$ ipython --no-banner

In [1]: import numpy as np

In [2]: from numpy import linalg as LA

In [3]: np.set_printoptions(precision=2, suppress=True, linewidth=140, legacy="1.25")

In [4]: m1 = np.array([[1.7, -1.1, -0.4],
   ...:     [-0.9, 0.7, 0.0],
   ...:     [0.0, -0.2, 0.7],
   ...:     [0.5, -0.7, -1.4],
   ...:     [0.6, -1.1, 0.1],
   ...:     [1.5, 0.2, -0.7],
   ...:     [-0.8, -0.3, -1.1],
   ...:     [0.2, 0.5, -1.3],
   ...:     [-0.8, -1.0, 0.1],
   ...:     [-0.2, 0.1, -0.1],
   ...:     [0.6, 0.1, 0.2],
   ...:     [0.4, 0.2, 0.0],
   ...:     [0.4, -0.1, -0.3]])

In [5]: m1[4] *= 3

In [6]: m1
Out[6]: 
array([[ 1.7, -1.1, -0.4],
       [-0.9,  0.7,  0. ],
       [ 0. , -0.2,  0.7],
       [ 0.5, -0.7, -1.4],
       [ 1.8, -3.3,  0.3],
       [ 1.5,  0.2, -0.7],
       [-0.8, -0.3, -1.1],
       [ 0.2,  0.5, -1.3],
       [-0.8, -1. ,  0.1],
       [-0.2,  0.1, -0.1],
       [ 0.6,  0.1,  0.2],
       [ 0.4,  0.2,  0. ],
       [ 0.4, -0.1, -0.3]])

In [7]: dist = LA.norm(m1[:, None] - m1[None], axis=-1)

In [8]: dist[5]
Out[8]: array([1.35, 2.55, 2.09, 1.52, 3.65, 0.  , 2.39, 1.46, 2.71, 1.81, 1.28, 1.3 , 1.21])

In [9]: print(dist[:5, :5])
[[0.   3.19 2.22 1.61 2.31]
 [3.19 0.   1.45 2.42 4.84]
 [2.22 1.45 0.   2.22 3.61]
 [1.61 2.42 2.22 0.   3.37]
 [2.31 4.84 3.61 3.37 0.  ]]

In [10]: dist.shape
Out[10]: (13, 13)

In [11]: hat = m1 @ LA.solve(m1.T @ m1, m1.T)

In [12]: np.round(LA.eigvalsh(hat), 2) + 0
Out[12]: array([0., 0., 0., 0., 0., 0., 0., 0., 0., 0., 1., 1., 1.])

In [13]: np.allclose(hat @ hat, hat)
Out[13]: True

In [14]: Q, R = LA.qr(m1)

In [15]: np.allclose(R.T @ R, m1.T @ m1)
Out[15]: True

In [16]: rng = np.random.default_rng(117)

In [17]: feats = np.triu(rng.random((2, 2)) < 1.2, 1).astype(int)

In [18]: feats = feats + feats.T

In [19]: print(feats)
[[0 1]
 [1 0]]

In [20]: # rows sum to 1

In [21]: Xs = m1 - m1.mean(axis=0)

In [22]: V = LA.svd(Xs)[2][:1]

In [23]: A2 = Xs - Xs @ V.T @ V

In [24]: A2.std(axis=0)
Out[24]: array([0.53, 0.39, 0.61])

In [25]: print(LA.norm(A2, axis=1).round(6).argmax())
8

In [26]: round(float(LA.norm(A2) / LA.norm(Xs)), 2)
Out[26]: 0.61

In [27]: np.diag(V.T @ V)
Out[27]: array([0.37, 0.62, 0.01])

In [28]: X = np.array([[0.4, 0.4, 0.1],
    ...:     [-0.6, -2.0, 0.5],
    ...:     [0.6, 0.7, 0.8],
    ...:     [-0.3, 1.1, -0.6],
    ...:     [-0.9, 1.1, 0.5],
    ...:     [-0.7, -0.8, -1.3],
    ...:     [0.0, 0.0, -0.3],
    ...:     [1.5, -1.6, -0.6],
    ...:     [1.3, -2.4, -0.7],
    ...:     [-0.2, 0.2, 0.6],
    ...:     [0.4, 1.6, -0.1],
    ...:     [1.8, 1.2, 1.0],
    ...:     [0.5, -2.2, 0.5],
    ...:     [0.6, -1.0, -0.3],
    ...:     [0.6, 1.4, 0.5],
    ...:     [-0.3, 0.2, -0.1],
    ...:     [1.2, -0.5, -0.8],
    ...:     [-1.8, -0.8, 0.3],
    ...:     [1.3, -0.8, -0.3],
    ...:     [-0.4, 0.2, 0.3],
    ...:     [0.0, 0.5, -1.2],
    ...:     [-0.6, -0.7, 0.1],
    ...:     [2.1, 0.3, 0.8],
    ...:     [1.0, 0.5, 0.3]])

In [29]: X[16] *= 10

In [30]: X
Out[30]: 
array([[ 0.4,  0.4,  0.1],
       [-0.6, -2. ,  0.5],
       [ 0.6,  0.7,  0.8],
       [-0.3,  1.1, -0.6],
       [-0.9,  1.1,  0.5],
       [-0.7, -0.8, -1.3],
       [ 0. ,  0. , -0.3],
       [ 1.5, -1.6, -0.6],
       [ 1.3, -2.4, -0.7],
       [-0.2,  0.2,  0.6],
       [ 0.4,  1.6, -0.1],
       [ 1.8,  1.2,  1. ],
       [ 0.5, -2.2,  0.5],
       [ 0.6, -1. , -0.3],
       [ 0.6,  1.4,  0.5],
       [-0.3,  0.2, -0.1],
       [12. , -5. , -8. ],
       [-1.8, -0.8,  0.3],
       [ 1.3, -0.8, -0.3],
       [-0.4,  0.2,  0.3],
       [ 0. ,  0.5, -1.2],
       [-0.6, -0.7,  0.1],
       [ 2.1,  0.3,  0.8],
       [ 1. ,  0.5,  0.3]])

In [31]: Xs = X - X.mean(axis=0)

In [32]: U, sv, VT = LA.svd(Xs, full_matrices=False)

In [33]: print(sv ** 2 / (sv ** 2).sum())
[0.85 0.1  0.04]

In [34]: round(float((sv ** 2).sum() ** 2 / (sv ** 4).sum()), 2)
Out[34]: 1.35

In [35]: print(np.abs(VT[-1]))
[0.42 0.3  0.85]

In [36]: np.abs(VT[0]).argmax()
Out[36]: 0

In [37]: vec = np.array([1, 0, 0])

In [38]: a = np.maximum(X @ vec, 0)

In [39]: np.maximum(X @ vec, 0) - np.maximum(-X @ vec, 0)
Out[39]: 
array([ 0.4, -0.6,  0.6, -0.3, -0.9, -0.7,  0. ,  1.5,  1.3, -0.2,  0.4,  1.8,  0.5,  0.6,  0.6, -0.3, 12. , -1.8,  1.3, -0.4,  0. , -0.6,
        2.1,  1. ])

In [40]: X * (a > 1e-9)[:, None]
Out[40]: 
array([[ 0.4,  0.4,  0.1],
       [-0. , -0. ,  0. ],
       [ 0.6,  0.7,  0.8],
       [-0. ,  0. , -0. ],
       [-0. ,  0. ,  0. ],
       [-0. , -0. , -0. ],
       [ 0. ,  0. , -0. ],
       [ 1.5, -1.6, -0.6],
       [ 1.3, -2.4, -0.7],
       [-0. ,  0. ,  0. ],
       [ 0.4,  1.6, -0.1],
       [ 1.8,  1.2,  1. ],
       [ 0.5, -2.2,  0.5],
       [ 0.6, -1. , -0.3],
       [ 0.6,  1.4,  0.5],
       [-0. ,  0. , -0. ],
       [12. , -5. , -8. ],
       [-0. , -0. ,  0. ],
       [ 1.3, -0.8, -0.3],
       [-0. ,  0. ,  0. ],
       [ 0. ,  0. , -0. ],
       [-0. , -0. ,  0. ],
       [ 2.1,  0.3,  0.8],
       [ 1. ,  0.5,  0.3]])

In [41]: np.tanh(X @ vec)
Out[41]: 
array([ 0.38, -0.54,  0.54, -0.29, -0.72, -0.6 ,  0.  ,  0.91,  0.86, -0.2 ,  0.38,  0.95,  0.46,  0.54,  0.54, -0.29,  1.  , -0.95,  0.86,
       -0.38,  0.  , -0.54,  0.97,  0.76])

In [42]: X.T @ a
Out[42]: array([159.93, -62.91, -93.57])

In [43]: np.flatnonzero(a > 1e-9)
Out[43]: array([ 0,  2,  7,  8, 10, 11, 12, 13, 14, 16, 18, 22, 23])

In [44]: labels = X[:, 1] > np.median(X[:, 1])

In [45]: r0 = X[labels].mean(axis=0) - X[~labels].mean(axis=0)

In [46]: print(((X - X.mean(axis=0)) @ r0 > 0).astype(int))
[1 0 1 1 1 0 1 0 0 1 1 1 0 0 1 1 0 1 0 1 1 1 1 1]

In [47]: mat = np.array([[-1.0, 0.0, 0.0], [0.0, -1.0, -2.0], [0.0, -2.0, -1.0]])

In [48]: ev, V = LA.eigh(mat)

In [49]: ev.sum(), np.trace(mat)
Out[49]: (-3.0, -3.0)

In [50]: print(V @ np.diag(ev) @ V.T)
[[-1.  0.  0.]
 [ 0. -1. -2.]
 [ 0. -2. -1.]]

In [51]: np.abs(V[:, -1]).round(6).argmax()
Out[51]: 1

In [52]: (ev > 1e-8).sum(), (ev < -1e-8).sum()
Out[52]: (1, 2)

In [53]: np.unique(ev.round(6) + 0, return_counts=True)[1]
Out[53]: array([1, 1, 1])

In [54]: LA.eigvalsh(mat @ mat)
Out[54]: array([1., 1., 9.])

In [55]: LA.svd(mat, compute_uv=False)
Out[55]: array([3., 1., 1.])

In [56]: print(LA.eigvalsh(mat + -2 * np.eye(3)))
[-5. -3. -1.]

In [57]: print(np.abs(V[:, -1]))
[0.   0.71 0.71]

In [58]: E = np.array([[18.29, -5.68, 3.26],
    ...:     [-9.26, -12.56, -12.57],
    ...:     [-7.98, 5.8, 18.43],
    ...:     [-1.63, 6.97, -8.31],
    ...:     [0.1, -8.2, -2.66],
    ...:     [12.54, 4.94, -3.39],
    ...:     [11.74, -9.02, 1.95],
    ...:     [-8.65, -4.0, -7.63],
    ...:     [5.68, 6.31, 3.69],
    ...:     [4.5, 2.0, -3.65],
    ...:     [8.04, -0.74, 10.08],
    ...:     [8.59, -5.91, -12.52],
    ...:     [5.88, -3.13, 3.49],
    ...:     [10.79, -10.91, -7.84],
    ...:     [-11.92, -8.75, -8.35]])

In [59]: A2 = np.c_[E[:, :2] @ np.array([[-7, -2], [-7, -9]]), np.array([0, 0, 0, 2, 1, 1, 0, 3, 1, 3, 3, 2, 0, 3, 0])]

In [60]: A2
Out[60]: 
array([[ -88.27,   14.54,    0.  ],
       [ 152.74,  131.56,    0.  ],
       [  15.26,  -36.24,    0.  ],
       [ -37.38,  -59.47,    2.  ],
       [  56.7 ,   73.6 ,    1.  ],
       [-122.36,  -69.54,    1.  ],
       [ -19.04,   57.7 ,    0.  ],
       [  88.55,   53.3 ,    3.  ],
       [ -83.93,  -68.15,    1.  ],
       [ -45.5 ,  -27.  ,    3.  ],
       [ -51.1 ,   -9.42,    3.  ],
       [ -18.76,   36.01,    2.  ],
       [ -19.25,   16.41,    0.  ],
       [   0.84,   76.61,    3.  ],
       [ 144.69,  102.59,    0.  ]])

In [61]: np.round(LA.lstsq(E, A2[:, 0])[0], 2) + 0
Out[61]: array([-7., -7.,  0.])

In [62]: LA.norm(LA.qr(E)[0].T @ A2, axis=0) ** 2 / ((A2 ** 2).sum(axis=0) + 1e-12)
Out[62]: array([1.  , 1.  , 0.21])

In [63]: LA.matrix_rank(np.c_[E, A2])
Out[63]: 4

In [64]: vec = np.array([1, 2, 0])

In [65]: a = np.maximum(E @ vec, 0)

In [66]: np.flatnonzero(a > 1e-9)
Out[66]: array([ 0,  2,  3,  5,  8,  9, 10])

In [67]: a
Out[67]: array([ 6.93,  0.  ,  3.62, 12.31,  0.  , 22.42,  0.  ,  0.  , 18.3 ,  8.5 ,  6.56,  0.  ,  0.  ,  0.  ,  0.  ])

In [68]: np.maximum(E @ vec, 0) - np.maximum(-E @ vec, 0)
Out[68]: array([  6.93, -34.38,   3.62,  12.31, -16.3 ,  22.42,  -6.3 , -16.65,  18.3 ,   8.5 ,   6.56,  -3.23,  -0.38, -11.03, -29.42])
